% ipython --no-banner

In [1]: import numpy as np

In [2]: import numpy.linalg as la

In [3]: np.set_printoptions(precision=2, suppress=True, linewidth=100)

In [4]: def tidy(a):
   ...:     return np.round(a, 2) + 0
   ...: 

In [5]: m1 = np.loadtxt("test17.csv", delimiter=",")

In [6]: m1
Out[6]: 
array([[2.3, 0. , 1. , 0. , 0. ],
       [1. , 2.3, 1. , 0. , 2. ],
       [2. , 1. , 1.3, 1. , 1. ],
       [0. , 2. , 0. , 1.3, 0. ],
       [2. , 0. , 1. , 0. , 0.3]])

In [7]: vec = np.array([2, 0, 0, -1, 2])

In [8]: y = m1 @ vec

In [9]: beta, lr = np.zeros(5), 1 / la.norm(m1, 2) ** 2

In [10]: for i in range(300):
    ...:     beta -= lr * m1.T @ (m1 @ beta - y)
    ...:     if i % 50 == 0: print(i, round(la.norm(m1 @ beta - y), 2))
    ...: 
0 3.02
50 0.02
100 0.02
150 0.01
200 0.01
250 0.01

In [11]: tidy(la.cond(m1))
Out[11]: np.float64(467.92)

In [12]: tidy(beta)
Out[12]: array([ 1.52,  0.1 ,  1.1 , -1.15,  1.58])

In [13]: print(tidy(la.norm(m1, 2) / la.norm(m1)))
0.83

In [14]: np.argsort(-la.norm(m1, axis=0).round(6), kind="stable")[:3]
Out[14]: array([0, 1, 4])

In [15]: round(np.log10(la.cond(m1)))
Out[15]: 3

In [16]: np.allclose(m1 @ m1.T, m1.T @ m1)
Out[16]: False

In [17]: tidy(la.det(m1))
Out[17]: np.float64(-0.16)

In [18]: (m1 - m1.T) / 2
Out[18]: 
array([[ 0. , -0.5, -0.5,  0. , -1. ],
       [ 0.5,  0. ,  0. , -1. ,  1. ],
       [ 0.5,  0. ,  0. ,  0.5,  0. ],
       [ 0. ,  1. , -0.5,  0. ,  0. ],
       [ 1. , -1. ,  0. ,  0. ,  0. ]])

In [19]: print((m1 + m1.T) / 2)
[[2.3 0.5 1.5 0.  1. ]
 [0.5 2.3 1.  1.  1. ]
 [1.5 1.  1.3 0.5 1. ]
 [0.  1.  0.5 1.3 0. ]
 [1.  1.  1.  0.  0.3]]

In [20]: P = np.triu(np.array([[6, -4, -3, 6, -5],
    ...:     [-7, -3, -8, -2, 0],
    ...:     [6, 0, -6, 6, -7],
    ...:     [-3, -7, -5, 9, -7],
    ...:     [-9, -8, -7, -5, -9]]), 1) + np.eye(5)

In [21]: A2 = P @ m1 @ la.inv(P)

In [22]: A2
Out[22]: 
array([[  -17.7,   -71. ,  -633. ,  3767. , 21837. ],
       [  -15. ,   -69.7,  -612. ,  3612. , 20919. ],
       [  -12. ,   -35. ,  -321.7,  1941. , 11274. ],
       [  -14. ,   -54. ,  -481. ,  2863.3, 16604. ],
       [    2. ,     8. ,    71. ,  -422. , -2446.7]])

In [23]: tidy(np.trace(A2)), tidy(np.trace(m1))
Out[23]: (np.float64(7.5), np.float64(7.5))

In [24]: tidy(P @ m1 - m1 @ P)
Out[24]: 
array([[-20.,   9.,  -6., -15.,   6.],
       [-16.,  -8.,  11., -18.,   4.],
       [-14.,  20.,   7., -10.,  24.],
       [-14.,   0.,   9.,   4.,   7.],
       [  0.,   8.,   6., -18.,  17.]])

In [25]: left, sig, vt = la.svd(m1)

In [26]: print(tidy(sig))
[5.03 2.98 1.6  0.61 0.01]

In [27]: A2 = left[:, :4] @ np.diag(sig[:4]) @ vt[:4]

In [28]: la.matrix_rank(A2)
Out[28]: np.int64(4)

In [29]: tidy(la.norm(m1 - A2) / la.norm(m1))
Out[29]: np.float64(0.0)

In [30]: la.matrix_rank(m1, rtol=0.05)
Out[30]: np.int64(4)

In [31]: tidy(np.abs(m1 - A2).max())
Out[31]: np.float64(0.01)

In [32]: rng = np.random.default_rng(699211)

In [33]: data = rng.normal(size=(13, 4)) + 20 * np.array([-5, -1, 5, 4])

In [34]: tidy(data)
Out[34]: 
array([[-100.41,  -19.3 ,  100.12,   82.12],
       [ -99.29,  -18.87,   99.32,   81.18],
       [ -99.89,  -18.61,   99.72,   80.01],
       [ -99.87,  -20.03,  101.35,   80.4 ],
       [-100.07,  -20.3 ,   97.72,   80.09],
       [ -99.28,  -20.91,   99.35,   81.41],
       [ -98.26,  -19.46,   99.16,   79.  ],
       [-100.5 ,  -19.17,   99.66,   79.46],
       [-100.37,  -20.98,  100.2 ,   80.07],
       [ -99.94,  -20.24,  100.58,   80.67],
       [ -98.38,  -19.94,  101.51,   81.28],
       [-100.21,  -17.02,   99.54,   79.93],
       [-101.11,  -21.1 ,   99.85,   81.55]])

In [35]: q, vecs = la.qr(data[:, :1])[0], la.qr(data[:, 1:])[0]

In [36]: sig = la.svd(q.T @ vecs, compute_uv=False)

In [37]: tidy(la.norm(q @ q.T - vecs @ vecs.T, 2))
Out[37]: np.float64(1.0)

In [38]: (sig > 0.9).sum()
Out[38]: np.int64(1)

In [39]: Xs = (data - data.mean(axis=0)) / data.std(axis=0)

In [40]: print(tidy(Xs.std(axis=0)))
[1. 1. 1. 1.]

In [41]: np.argwhere(np.abs(Xs) > 2)
Out[41]: 
array([[ 4,  2],
       [11,  1]])

In [42]: beta = la.lstsq(np.delete(Xs, 1, axis=1), Xs[:, 1])[0]

In [43]: tidy(1 - np.var(Xs[:, 1] - np.delete(Xs, 1, axis=1) @ beta))
Out[43]: np.float64(0.1)

In [44]: tidy(beta)
Out[44]: array([ 0.03, -0.02, -0.29])

In [45]: print(np.abs(beta).argmax())
2

In [46]: q, Rm = la.qr(data)

In [47]: tidy(q @ Rm)
Out[47]: 
array([[-100.41,  -19.3 ,  100.12,   82.12],
       [ -99.29,  -18.87,   99.32,   81.18],
       [ -99.89,  -18.61,   99.72,   80.01],
       [ -99.87,  -20.03,  101.35,   80.4 ],
       [-100.07,  -20.3 ,   97.72,   80.09],
       [ -99.28,  -20.91,   99.35,   81.41],
       [ -98.26,  -19.46,   99.16,   79.  ],
       [-100.5 ,  -19.17,   99.66,   79.46],
       [-100.37,  -20.98,  100.2 ,   80.07],
       [ -99.94,  -20.24,  100.58,   80.67],
       [ -98.38,  -19.94,  101.51,   81.28],
       [-100.21,  -17.02,   99.54,   79.93],
       [-101.11,  -21.1 ,   99.85,   81.55]])

In [48]: q.shape, Rm.shape
Out[48]: ((13, 4), (4, 4))

In [49]: vec = np.array([1, -2, 0, 2])

In [50]: y = data @ vec

In [51]: tidy(la.solve(data.T @ data, data.T @ y))
Out[51]: array([ 1., -2.,  0.,  2.])

In [52]: tidy(la.pinv(data) @ data)
Out[52]: 
array([[1., 0., 0., 0.],
       [0., 1., 0., 0.],
       [0., 0., 1., 0.],
       [0., 0., 0., 1.]])

In [53]: y = y + 0.02 * rng.normal(size=13)

In [54]: tidy(y)
Out[54]: 
array([102.41, 100.8 ,  97.37, 100.99, 100.71, 105.34,  98.69,  96.77, 101.73, 101.86, 104.05,
        93.68, 104.21])

In [55]: beta, *_ = la.lstsq(data, y)

In [56]: [round(float(la.norm(la.solve(data.T @ data + lam * np.eye(4), data.T @ y))), 2) for lam in (0, 1, 10, 100)]
Out[56]: [3.0, 2.76, 1.73, 0.7]

In [57]: tidy(beta)
Out[57]: array([ 1.  , -2.  ,  0.  ,  1.99])

In [58]: tidy(la.norm(y - data @ beta))
Out[58]: np.float64(0.05)

In [59]: print(tidy(data.T @ (y - data @ beta)))
[0. 0. 0. 0.]

In [60]: J = np.loadtxt("case16.csv", delimiter=",")

In [61]: print(J)
[[-3. -3. -3. -3.]
 [-3. -3. -3. -3.]
 [-3. -3. -3. -3.]
 [-3. -3. -3. -3.]]

In [62]: evals, vecs = la.eigh(J)

In [63]: vec = np.array([1, 1, 2, 2])

In [64]: tidy(vecs * np.maximum(evals, 0) @ vecs.T)
Out[64]: 
array([[0., 0., 0., 0.],
       [0., 0., 0., 0.],
       [0., 0., 0., 0.],
       [0., 0., 0., 0.]])

In [65]: np.abs(J).sum(axis=1).max(), tidy(np.abs(evals).max())
Out[65]: (np.float64(12.0), np.float64(12.0))

In [66]: left, sig, vt = la.svd(J)

In [67]: np.argmax(sig[:-1] / (sig[1:] + 1e-6)) + 1
Out[67]: np.int64(1)

In [68]: A2 = left[:, :1] @ np.diag(sig[:1]) @ vt[:1]

In [69]: print(la.matrix_rank(A2))
1

In [70]: tidy(la.norm(J - A2) / la.norm(J))
Out[70]: np.float64(0.0)

In [71]: print(la.matrix_rank(J, rtol=0.05))
1

In [72]: rk = la.matrix_rank(J)

In [73]: rk
Out[73]: np.int64(1)

In [74]: null = la.svd(J)[2][rk:].T

In [75]: [int(la.matrix_rank(J[:, :j + 1])) for j in range(4)]
Out[75]: [1, 1, 1, 1]

In [76]: print(np.allclose(J @ null, 0))
True

In [77]: print(tidy(null @ null.T))
[[ 0.75 -0.25 -0.25 -0.25]
 [-0.25  0.75 -0.25 -0.25]
 [-0.25 -0.25  0.75 -0.25]
 [-0.25 -0.25 -0.25  0.75]]

In [78]: tidy(J @ null)
Out[78]: 
array([[0., 0., 0.],
       [0., 0., 0.],
       [0., 0., 0.],
       [0., 0., 0.]])

In [79]: null.shape
Out[79]: (4, 3)

In [80]: [int(la.matrix_rank(np.delete(J, i, axis=0))) for i in range(4)]
Out[80]: [1, 1, 1, 1]

In [81]: tidy(J @ la.pinv(J) @ J)
Out[81]: 
array([[-3., -3., -3., -3.],
       [-3., -3., -3., -3.],
       [-3., -3., -3., -3.],
       [-3., -3., -3., -3.]])

In [82]: tidy(np.trace(la.pinv(J) @ J))
Out[82]: np.float64(1.0)

In [83]: np.abs(np.diag(la.qr(J)[1])) > 1e-9
Out[83]: array([ True, False, False, False])

In [84]: X = np.loadtxt("m.csv", delimiter=",")

In [85]: X
Out[85]: 
array([[ 0.,  0.,  0., -9.,  1., -5.],
       [ 0.,  0.,  0.,  8., -2., -6.],
       [ 0.,  0.,  0.,  4., -1.,  8.],
       [-9.,  8.,  4.,  0.,  0.,  0.],
       [ 1., -2., -1.,  0.,  0.,  0.],
       [-5., -6.,  8.,  0.,  0.,  0.]])

In [86]: vec = np.array([1, -1, 1, 1, -2, 0])

In [87]: y = X @ vec

In [88]: beta, lr = np.zeros(6), 1 / la.norm(X, 2) ** 2

In [89]: for i in range(200):
    ...:     beta -= lr * X.T @ (X @ beta - y)
    ...:     if i % 50 == 0: print(i, round(la.norm(X @ beta - y), 2))
    ...: 
0 6.31
50 1.32
100 1.12
150 0.95

In [90]: tidy(la.cond(X))
Out[90]: np.float64(17.29)

In [91]: left, sig, vt = la.svd(X, full_matrices=False)

In [92]: tidy(sig)
Out[92]: array([13.45, 13.45, 10.51, 10.51,  0.78,  0.78])

In [93]: tidy(left.T @ left)
Out[93]: 
array([[1., 0., 0., 0., 0., 0.],
       [0., 1., 0., 0., 0., 0.],
       [0., 0., 1., 0., 0., 0.],
       [0., 0., 0., 1., 0., 0.],
       [0., 0., 0., 0., 1., 0.],
       [0., 0., 0., 0., 0., 1.]])

In [94]: left.shape, sig.shape, vt.shape
Out[94]: ((6, 6), (6,), (6, 6))

In [95]: tidy(vt @ vt.T)
Out[95]: 
array([[1., 0., 0., 0., 0., 0.],
       [0., 1., 0., 0., 0., 0.],
       [0., 0., 1., 0., 0., 0.],
       [0., 0., 0., 1., 0., 0.],
       [0., 0., 0., 0., 1., 0.],
       [0., 0., 0., 0., 0., 1.]])

In [96]: tidy(np.cumsum(sig ** 2) / np.sum(sig ** 2))
Out[96]: array([0.31, 0.62, 0.81, 1.  , 1.  , 1.  ])

In [97]: tidy(sig / sig[0])
Out[97]: array([1.  , 1.  , 0.78, 0.78, 0.06, 0.06])

In [98]: np.allclose(left * sig @ vt, X)
Out[98]: True

In [99]: A2 = la.invert(X)
---------------------------------------------------------------------------
AttributeError                            Traceback (most recent call last)
Cell In[99], line 1
----> 1 A2 = la.invert(X)

AttributeError: module 'numpy.linalg' has no attribute 'invert'

In [100]: A2 = la.inv(X)

In [101]: (np.abs(A2) > 1e-9).astype(int)
Out[101]: 
array([[0, 0, 0, 1, 1, 0],
       [0, 0, 0, 1, 1, 1],
       [0, 0, 0, 1, 1, 1],
       [1, 1, 1, 0, 0, 0],
       [1, 1, 1, 0, 0, 0],
       [0, 1, 1, 0, 0, 0]])

In [102]: tidy(la.inv(A2))
Out[102]: 
array([[ 0.,  0.,  0., -9.,  1., -5.],
       [ 0.,  0.,  0.,  8., -2., -6.],
       [ 0.,  0.,  0.,  4., -1.,  8.],
       [-9.,  8.,  4.,  0.,  0.,  0.],
       [ 1., -2., -1.,  0.,  0.,  0.],
       [-5., -6.,  8.,  0.,  0.,  0.]])

In [103]: tidy(X @ A2)
Out[103]: 
array([[1., 0., 0., 0., 0., 0.],
       [0., 1., 0., 0., 0., 0.],
       [0., 0., 1., 0., 0., 0.],
       [0., 0., 0., 1., 0., 0.],
       [0., 0., 0., 0., 1., 0.],
       [0., 0., 0., 0., 0., 1.]])

In [104]: print(np.allclose(A2, X.T))
False
